% python3 -q
>>> import numpy as np
>>> np.set_printoptions(precision=3, suppress=True, linewidth=100, legacy="1.25")
>>> rnd = lambda a: np.round(a, 3) + 0
>>> W0 = np.load("a.npy")
>>> print(W0)
[[ 0.003 -0.824  0.045]
 [-0.038 -1.362 -0.062]
 [-0.006  1.37   0.01 ]
 [ 0.019  0.117  0.003]
 [-0.003  0.785 -0.001]
 [ 0.02   1.234  0.003]
 [-0.026 -1.294 -0.008]
 [-0.019 -1.752 -0.019]
 [ 0.036  4.061 -0.022]
 [ 0.006  2.655 -0.016]
 [ 0.019  0.945 -0.018]
 [ 0.009 -5.011  0.008]
 [ 0.002 -3.753 -0.014]
 [ 0.018 -4.494 -0.03 ]
 [-0.016  0.477 -0.006]
 [ 0.011  1.131  0.032]]
>>> Z = W0[[10, 0]].astype(float)
>>> for _ in range(5):
...     idx = np.linalg.norm(W0[:, None] - Z, axis=-1).argmin(axis=1)
...     Z = np.array([W0[idx == j].mean(axis=0) for j in range(2)])
... 
>>> print(idx)
[1 1 0 0 0 0 1 1 0 0 0 1 1 1 0 0]
>>> print(rnd(Z[1] - Z[0]))
[-0.017 -4.061 -0.01 ]
>>> K = np.load("arr.npy")
>>> print(K)
[[ 4 12  6  4  2]
 [12  2  5  8 13]
 [ 6  5  2  5  6]
 [ 4  8  5  8  9]
 [ 2 13  6  9 12]]
>>> Xc = W0 - W0.mean(axis=0)
>>> vecs = np.linalg.svd(Xc)[2][:1]
>>> B = Xc - Xc @ vecs.T @ vecs
>>> print(rnd((Xc @ vecs.T).std(axis=0)))
[2.432]
>>> print(rnd(np.diag(vecs.T @ vecs)))
[0. 1. 0.]
>>> print(np.linalg.norm(B, axis=1).round(6).argmax())
1
>>> rng = np.random.default_rng(68)
>>> idx = rng.permutation(5)
>>> B = K[:, idx] * rng.choice([-1, 1], 5)
>>> print(B)
[[ -2  12   4   6   4]
 [-13   2  12   5   8]
 [ -6   5   6   2   5]
 [ -9   8   4   5   8]
 [-12  13   2   6   9]]
>>> Uu, _, Vh = np.linalg.svd(K.T @ B)
>>> print(rnd(np.linalg.lstsq(K, B)[0]))
[[ 0.  0.  1.  0.  0.]
 [ 0.  1.  0.  0.  0.]
 [ 0.  0.  0.  1.  0.]
 [ 0.  0.  0.  0.  1.]
 [-1.  0.  0.  0.  0.]]
